>>> import numpy as np
>>> np.set_printoptions(suppress=True, linewidth=100)
>>> rd = lambda a: np.round(a, 2) + 0
>>> M = np.load("data.npy")
>>> rd(M)
array([[ 2.41,  0.31,  0.31,  0.35,  0.23,  0.76,  0.33,  0.91],
       [ 0.31,  2.66, -0.02, -0.73,  0.34,  0.17,  0.65,  1.09],
       [ 0.31, -0.02,  3.36, -1.33,  1.27,  0.13,  0.  ,  0.28],
       [ 0.35, -0.73, -1.33,  2.23, -0.53,  0.37,  0.18,  0.08],
       [ 0.23,  0.34,  1.27, -0.53,  1.65, -0.78, -0.38, -0.83],
       [ 0.76,  0.17,  0.13,  0.37, -0.78,  2.28,  0.33,  0.08],
       [ 0.33,  0.65,  0.  ,  0.18, -0.38,  0.33,  3.82, -0.26],
       [ 0.91,  1.09,  0.28,  0.08, -0.83,  0.08, -0.26,  3.59]])
>>> rd(np.linalg.norm(M, 2) / np.linalg.norm(M))
np.float64(0.55)
>>> np.argsort(-np.linalg.norm(M, axis=0).round(6), kind="stable")[:3]
array([7, 6, 2])
>>> Uu, sv, Vh = np.linalg.svd(M)
>>> vecs = Vh[:(sv > 1e-8).sum()]
>>> rng = np.random.default_rng(570)
>>> x0 = M[7] + -3 * M[2] + rng.integers(2) * np.eye(8)[6]
>>> rd(x0)
array([-0.02,  1.17, -9.8 ,  4.07, -4.63, -0.31, -0.25,  2.75])
>>> rd(np.diag(vecs.T @ vecs))
array([0.96, 0.9 , 0.87, 0.96, 0.56, 0.88, 0.98, 0.89])
>>> rd(np.linalg.norm(x0 - vecs.T @ vecs @ x0))
np.float64(0.0)
>>> evals, vecs = np.linalg.eigvalsh(M)
Traceback (most recent call last):
  File "<python-input-14>", line 1, in <module>
    evals, vecs = np.linalg.eigvalsh(M)
    ^^^^^^^^^^^
ValueError: too many values to unpack (expected 2)
>>> evals, vecs = np.linalg.eigh(M)
>>> rd(np.linalg.eigvalsh(M + 3 * np.eye(8)))
array([3., 4., 5., 5., 6., 7., 8., 8.])
>>> np.unique(evals.round(6) + 0, return_counts=True)[1]
array([1, 1, 2, 1, 1, 2])
>>> rd(np.linalg.eigvalsh(M @ M))
array([ 0.,  1.,  4.,  4.,  9., 16., 25., 25.])
>>> rd(vecs.T @ M @ vecs)
array([[0., 0., 0., 0., 0., 0., 0., 0.],
       [0., 1., 0., 0., 0., 0., 0., 0.],
       [0., 0., 2., 0., 0., 0., 0., 0.],
       [0., 0., 0., 2., 0., 0., 0., 0.],
       [0., 0., 0., 0., 3., 0., 0., 0.],
       [0., 0., 0., 0., 0., 4., 0., 0.],
       [0., 0., 0., 0., 0., 0., 5., 0.],
       [0., 0., 0., 0., 0., 0., 0., 5.]])
>>> rd(vecs @ np.diag(evals) @ vecs.T)
array([[ 2.41,  0.31,  0.31,  0.35,  0.23,  0.76,  0.33,  0.91],
       [ 0.31,  2.66, -0.02, -0.73,  0.34,  0.17,  0.65,  1.09],
       [ 0.31, -0.02,  3.36, -1.33,  1.27,  0.13,  0.  ,  0.28],
       [ 0.35, -0.73, -1.33,  2.23, -0.53,  0.37,  0.18,  0.08],
       [ 0.23,  0.34,  1.27, -0.53,  1.65, -0.78, -0.38, -0.83],
       [ 0.76,  0.17,  0.13,  0.37, -0.78,  2.28,  0.33,  0.08],
       [ 0.33,  0.65,  0.  ,  0.18, -0.38,  0.33,  3.82, -0.26],
       [ 0.91,  1.09,  0.28,  0.08, -0.83,  0.08, -0.26,  3.59]])
>>> (evals > 1e-8).sum(), (evals < -1e-8).sum()
(np.int64(7), np.int64(0))
>>> evals, vecs = np.linalg.eigh(M)
>>> x0 = np.array([1, -1, 2, 1, -3, -2, -1, 1])
>>> rd(vecs * np.maximum(evals, 0) @ vecs.T)
array([[ 2.41,  0.31,  0.31,  0.35,  0.23,  0.76,  0.33,  0.91],
       [ 0.31,  2.66, -0.02, -0.73,  0.34,  0.17,  0.65,  1.09],
       [ 0.31, -0.02,  3.36, -1.33,  1.27,  0.13,  0.  ,  0.28],
       [ 0.35, -0.73, -1.33,  2.23, -0.53,  0.37,  0.18,  0.08],
       [ 0.23,  0.34,  1.27, -0.53,  1.65, -0.78, -0.38, -0.83],
       [ 0.76,  0.17,  0.13,  0.37, -0.78,  2.28,  0.33,  0.08],
       [ 0.33,  0.65,  0.  ,  0.18, -0.38,  0.33,  3.82, -0.26],
       [ 0.91,  1.09,  0.28,  0.08, -0.83,  0.08, -0.26,  3.59]])
>>> rd(vecs * np.abs(evals) @ vecs.T)
array([[ 2.41,  0.31,  0.31,  0.35,  0.23,  0.76,  0.33,  0.91],
       [ 0.31,  2.66, -0.02, -0.73,  0.34,  0.17,  0.65,  1.09],
       [ 0.31, -0.02,  3.36, -1.33,  1.27,  0.13,  0.  ,  0.28],
       [ 0.35, -0.73, -1.33,  2.23, -0.53,  0.37,  0.18,  0.08],
       [ 0.23,  0.34,  1.27, -0.53,  1.65, -0.78, -0.38, -0.83],
       [ 0.76,  0.17,  0.13,  0.37, -0.78,  2.28,  0.33,  0.08],
       [ 0.33,  0.65,  0.  ,  0.18, -0.38,  0.33,  3.82, -0.26],
       [ 0.91,  1.09,  0.28,  0.08, -0.83,  0.08, -0.26,  3.59]])
>>> rd(np.abs(M).sum(axis=1).max()), rd(np.abs(evals).max())
(np.float64(7.12), np.float64(5.0))
>>> rd(np.linalg.eigvalsh(M[1:, 1:]))
array([0.08, 1.34, 2.  , 2.62, 4.  , 4.56, 5.  ])
>>> rd(x0 @ M @ x0)
np.float64(29.37)
>>> J = np.array([[3.0, 0.0, 0.0, 2.0, 0.0, 2.0],
...     [0.0, 3.0, 2.0, 0.0, 2.0, 0.0],
...     [0.0, 2.0, 3.0, 0.0, 2.0, 0.0],
...     [2.0, 0.0, 0.0, 3.0, 0.0, 2.0],
...     [0.0, 2.0, 2.0, 0.0, 3.0, 0.0],
...     [2.0, 0.0, 0.0, 2.0, 0.0, 3.0]])
>>> J
array([[3., 0., 0., 2., 0., 2.],
       [0., 3., 2., 0., 2., 0.],
       [0., 2., 3., 0., 2., 0.],
       [2., 0., 0., 3., 0., 2.],
       [0., 2., 2., 0., 3., 0.],
       [2., 0., 0., 2., 0., 3.]])
>>> # 2 groups of indices that never mix
>>> cov = J.T @ J
>>> np.diag(cov)
array([17., 17., 17., 17., 17., 17.])
>>> np.trace(cov), (J ** 2).sum()
(np.float64(102.0), np.float64(102.0))
>>> rd(np.linalg.svd(J, compute_uv=False) ** 2)
array([49., 49.,  1.,  1.,  1.,  1.])
>>> rd(np.linalg.eigvalsh(cov)[::-1])
array([49., 49.,  1.,  1.,  1.,  1.])
>>> cov
array([[17.,  0.,  0., 16.,  0., 16.],
       [ 0., 17., 16.,  0., 16.,  0.],
       [ 0., 16., 17.,  0., 16.,  0.],
       [16.,  0.,  0., 17.,  0., 16.],
       [ 0., 16., 16.,  0., 17.,  0.],
       [16.,  0.,  0., 16.,  0., 17.]])
>>> (J @ J.T).shape
(6, 6)
>>> Q, Rm = np.linalg.qr(J)
>>> rd(Rm)
array([[-4.12,  0.  ,  0.  , -3.88,  0.  , -3.88],
       [ 0.  , -4.12, -3.88,  0.  , -3.88,  0.  ],
       [ 0.  ,  0.  , -1.39,  0.  , -0.68,  0.  ],
       [ 0.  ,  0.  ,  0.  , -1.39,  0.  , -0.68],
       [ 0.  ,  0.  ,  0.  ,  0.  ,  1.22,  0.  ],
       [ 0.  ,  0.  ,  0.  ,  0.  ,  0.  ,  1.22]])
>>> rd(Q)
array([[-0.73,  0.  ,  0.  ,  0.59,  0.  , -0.35],
       [ 0.  , -0.73,  0.59,  0.  , -0.35,  0.  ],
       [ 0.  , -0.49, -0.8 ,  0.  , -0.35,  0.  ],
       [-0.49,  0.  ,  0.  , -0.8 ,  0.  , -0.35],
       [ 0.  , -0.49, -0.08,  0.  ,  0.87,  0.  ],
       [-0.49,  0.  ,  0.  , -0.08,  0.  ,  0.87]])
>>> rd(Q.T @ Q)
array([[1., 0., 0., 0., 0., 0.],
       [0., 1., 0., 0., 0., 0.],
       [0., 0., 1., 0., 0., 0.],
       [0., 0., 0., 1., 0., 0.],
       [0., 0., 0., 0., 1., 0.],
       [0., 0., 0., 0., 0., 1.]])
>>> out = Q + rng.integers(-2, 3, (6, 2)) @ rng.integers(-2, 3, (2, 6))
>>> rd(out)
array([[ 1.27, -3.  ,  1.  ,  6.59,  0.  ,  1.65],
       [ 4.  ,  1.27,  2.59, -4.  , -0.35,  4.  ],
       [ 2.  ,  0.51,  0.2 , -2.  , -0.35,  2.  ],
       [ 5.51,  1.  ,  3.  , -2.8 ,  0.  ,  5.65],
       [ 0.  ,  3.51, -0.08, -8.  ,  0.87,  0.  ],
       [-0.49, -2.  ,  0.  ,  3.92,  0.  ,  0.87]])
>>> out - Q
array([[ 2., -3.,  1.,  6.,  0.,  2.],
       [ 4.,  2.,  2., -4.,  0.,  4.],
       [ 2.,  1.,  1., -2.,  0.,  2.],
       [ 6.,  1.,  3., -2.,  0.,  6.],
       [ 0.,  4.,  0., -8.,  0.,  0.],
       [ 0., -2.,  0.,  4.,  0.,  0.]])
>>> np.linalg.matrix_rank(out - Q, tol=1e-8)
np.int64(2)
>>> np.abs(out - Q).sum(axis=1)
array([14., 16.,  8., 18., 12.,  6.])
